% python3 -q
>>> import numpy as np
>>> np.set_printoptions(precision=2, suppress=True, linewidth=140)
>>> def rnd(a):
...     return np.round(a, 2) + 0
... 
>>> other = np.array([[3, -1, -5, -2, -3, -1, 2, 5],
...     [-3, -1, -5, 1, -3, -3, 0, 2],
...     [1, 4, -2, 5, 0, -5, 3, -5],
...     [2, -2, 0, 2, -1, -4, -1, -4],
...     [3, -2, -1, 3, -4, 1, 3, 4],
...     [5, 3, 4, 3, -4, -2, 4, -3],
...     [3, -5, -1, 5, 1, -4, -2, -1],
...     [4, -5, 0, 0, -5, -1, 5, -1]])
>>> F = np.tril(other)
>>> print(F)
[[ 3  0  0  0  0  0  0  0]
 [-3 -1  0  0  0  0  0  0]
 [ 1  4 -2  0  0  0  0  0]
 [ 2 -2  0  2  0  0  0  0]
 [ 3 -2 -1  3 -4  0  0  0]
 [ 5  3  4  3 -4 -2  0  0]
 [ 3 -5 -1  5  1 -4 -2  0]
 [ 4 -5  0  0 -5 -1  5 -1]]
>>> print([round(float(x), 2) for x in np.linalg.svd(F, compute_uv=False)[:3]])
[13.25, 8.69, 7.71]
>>> print(np.linalg.matrix_rank(F, rtol=0.1))
6
>>> print(rnd(np.linalg.norm(F, 2) / np.linalg.norm(F)))
0.71
>>> r0, v = F[3], F[4]
>>> print(r0 @ v)
16
>>> print(r0 @ r0)
12
>>> pr = (r0 @ v) / (r0 @ r0) * r0
>>> print(rnd(pr))
[ 2.67 -2.67  0.    2.67  0.    0.    0.    0.  ]
>>> print(rnd(np.linalg.norm(r0 + v) ** 2 + np.linalg.norm(r0 - v) ** 2))
102.0
>>> print(np.outer(r0, v))
[[ 6 -4 -2  6 -8  0  0  0]
 [-6  4  2 -6  8  0  0  0]
 [ 0  0  0  0  0  0  0  0]
 [ 6 -4 -2  6 -8  0  0  0]
 [ 0  0  0  0  0  0  0  0]
 [ 0  0  0  0  0  0  0  0]
 [ 0  0  0  0  0  0  0  0]
 [ 0  0  0  0  0  0  0  0]]
>>> W0 = np.loadtxt("block1.csv", delimiter=",")
>>> print(W0)
[[0. 0. 0. 0. 0. 0. 0. 1.]
 [0. 0. 1. 0. 0. 0. 0. 3.]
 [0. 0. 0. 1. 0. 0. 2. 3.]
 [0. 0. 0. 0. 0. 1. 2. 0.]
 [0. 0. 2. 0. 0. 0. 3. 0.]]
>>> # columns 0 and 1 are equal
>>> other = W0 / np.sqrt((W0 ** 2).mean(axis=1, keepdims=True))
>>> print(np.linalg.matrix_rank(other) == np.linalg.matrix_rank(W0))
True
>>> print(np.linalg.matrix_rank(W0 - W0.mean(axis=1, keepdims=True)))
5
>>> other = np.array([[-2, -2], [-1, 2], [0, 0], [2, 1], [-2, -2], [1, 2], [0, 0], [0, 2]])
>>> print(np.einsum("ik,kj->ji", W0, other))
[[0. 0. 2. 1. 0.]
 [2. 6. 7. 2. 0.]]
>>> print(np.linalg.matrix_rank(W0 @ other))
2
>>> print(W0 @ other)
[[0. 2.]
 [0. 6.]
 [2. 7.]
 [1. 2.]
 [0. 0.]]
>>> print(np.unravel_index(np.abs(W0).argmax(), W0.shape))
(np.int64(1), np.int64(7))
>>> print(W0.sum(axis=0))
[0. 0. 3. 1. 0. 1. 7. 7.]
>>> print(np.count_nonzero(W0))
10
>>> print(W0 - W0[0])
[[ 0.  0.  0.  0.  0.  0.  0.  0.]
 [ 0.  0.  1.  0.  0.  0.  0.  2.]
 [ 0.  0.  0.  1.  0.  0.  2.  2.]
 [ 0.  0.  0.  0.  0.  1.  2. -1.]
 [ 0.  0.  2.  0.  0.  0.  3. -1.]]
>>> x = np.array([0, 1, 3, 1, 1, 2, 1, 1])
>>> print(W0 * x)
[[0. 0. 0. 0. 0. 0. 0. 1.]
 [0. 0. 3. 0. 0. 0. 0. 3.]
 [0. 0. 0. 1. 0. 0. 2. 3.]
 [0. 0. 0. 0. 0. 2. 2. 0.]
 [0. 0. 6. 0. 0. 0. 3. 0.]]
>>> print(W0 @ x)
[1. 6. 6. 4. 9.]
>>> print((W0 * x).sum(axis=1))
[1. 6. 6. 4. 9.]
>>> print(W0 @ np.eye(8)[3])
[0. 0. 1. 0. 0.]
>>> print(W0 @ (2 * x))
[ 2. 12. 12.  8. 18.]
>>> print(np.sign((W0 @ x).round(6)))
[1. 1. 1. 1. 1.]
>>> ang = np.radians(45)
>>> R = np.eye(8)
>>> R[4, 4] = R[2, 2] = np.cos(ang)
>>> R[4, 2], R[2, 4] = -np.sin(ang), np.sin(ang)
>>> print(rnd(R))
[[ 1.    0.    0.    0.    0.    0.    0.    0.  ]
 [ 0.    1.    0.    0.    0.    0.    0.    0.  ]
 [ 0.    0.    0.71  0.    0.71  0.    0.    0.  ]
 [ 0.    0.    0.    1.    0.    0.    0.    0.  ]
 [ 0.    0.   -0.71  0.    0.71  0.    0.    0.  ]
 [ 0.    0.    0.    0.    0.    1.    0.    0.  ]
 [ 0.    0.    0.    0.    0.    0.    1.    0.  ]
 [ 0.    0.    0.    0.    0.    0.    0.    1.  ]]
>>> other = W0 @ R.T
>>> print(rnd(np.linalg.det(R)), rnd(np.trace(R)))
1.0 7.41
>>> print(np.allclose(np.linalg.norm(W0, axis=1), np.linalg.norm(other, axis=1)))
True
>>> print(np.allclose(W0 @ W0.T, other @ other.T))
True
>>> J = np.loadtxt("out4.csv", delimiter=",")
>>> print(rnd(J))
[[-0.83  0.12  0.12  0.2  -0.22  0.38]
 [-0.17 -0.39  0.42  0.13 -0.02 -0.52]
 [ 0.03  0.08 -0.05  0.49  0.45  0.03]
 [-0.17  0.01 -0.11 -0.62  0.09  0.26]
 [ 0.24 -0.47 -0.49  0.29 -0.33  0.39]
 [-0.24  0.18 -0.63 -0.14 -0.25 -0.58]
 [ 0.07  0.33  0.08  0.38 -0.52 -0.11]
 [-0.28 -0.01 -0.39  0.26  0.54 -0.08]
 [-0.24 -0.68 -0.01 -0.04 -0.08 -0.1 ]]
>>> # orthonormal columns
>>> x = np.array([2, 1, 3, 3, -2, 2])
>>> y = J @ x
>>> b, lr = np.zeros(6), 1 / np.linalg.norm(J, 2) ** 2
>>> for i in range(300):
...     b -= lr * J.T @ (J @ b - y)
...     if i % 50 == 0: print(i, round(np.linalg.norm(J @ b - y), 2))
... 
0 0.0
50 0.0
100 0.0
150 0.0
200 0.0
250 0.0
>>> print(rnd(np.linalg.cond(J)))
1.0
>>> print(rnd(b))
[ 2.  1.  3.  3. -2.  2.]
>>> print(rnd(J.T @ J))
[[1. 0. 0. 0. 0. 0.]
 [0. 1. 0. 0. 0. 0.]
 [0. 0. 1. 0. 0. 0.]
 [0. 0. 0. 1. 0. 0.]
 [0. 0. 0. 0. 1. 0.]
 [0. 0. 0. 0. 0. 1.]]
>>> x = np.array([-3, 0, 1, -3, -1, -2])
>>> y = J @ x
>>> print(rnd(np.linalg.lstsq(J, y)[0]))
[-3.  0.  1. -3. -1. -2.]
>>> rng = np.random.default_rng(403)
>>> y = y + 0.02 * rng.normal(size=9)
>>> print(rnd(y))
[ 1.45  1.61 -2.15  1.67 -2.5   1.93 -0.54 -0.72  1.11]
>>> b, *_ = np.linalg.lstsq(J, y)
>>> print(rnd(J.T @ (y - J @ b)))
[0. 0. 0. 0. 0. 0.]
>>> arr = np.load("x.npy")
>>> print(arr)
[[-0.21 -0.6  -0.36  0.21 -0.09 -0.03]
 [ 0.42  0.28  0.18 -0.22  0.27  0.03]
 [-0.17  1.28  1.94  0.86 -0.9  -0.35]
 [-0.68  1.59  2.93  1.72 -1.71 -0.71]]
>>> W = np.array([[-3, 0, 3, -1, 1],
...     [0, -2, 0, -1, 0],
...     [-1, 0, 2, 0, -1],
...     [-2, 3, -1, -2, -1],
...     [2, 2, 2, 1, -2],
...     [-1, -1, 1, -3, -2]])
>>> b = np.array([0, 1, 0, 0, 2])
>>> act = np.maximum(arr @ W + b, 0)
>>> print(rnd(act))
[[0.42 2.68 0.   0.39 2.18]
 [0.   0.29 2.41 0.   1.86]
 [0.   0.   0.36 0.   1.53]
 [0.   0.27 0.   0.   1.51]]
>>> print(np.linalg.matrix_rank(act))
4
>>> C = np.array([[-1, 1], [-2, -3], [8, -5], [7, -8], [4, -6]])
>>> print((act @ C).round(6).argmax(axis=1))
[0 0 0 0]
>>> print(rnd(act @ C))
[[  5.67 -23.82]
 [ 26.14 -24.08]
 [  9.   -10.98]
 [  5.5   -9.87]]
>>> print(W @ C)
[[ 24 -16]
 [ -3  14]
 [ 13  -5]
 [-30  16]
 [  9 -10]
 [-18  33]]
>>> x = np.array([-4, -8, 8, -1, -6, -2])
>>> a = np.maximum(arr @ x, 0)
>>> print(rnd(np.tanh(arr @ x)))
[ 1. -1.  1.  1.]
>>> print(rnd(a))
[ 3.15  0.   11.2  23.4 ]
>>> print(np.flatnonzero(a > 1e-9))
[0 2 3]
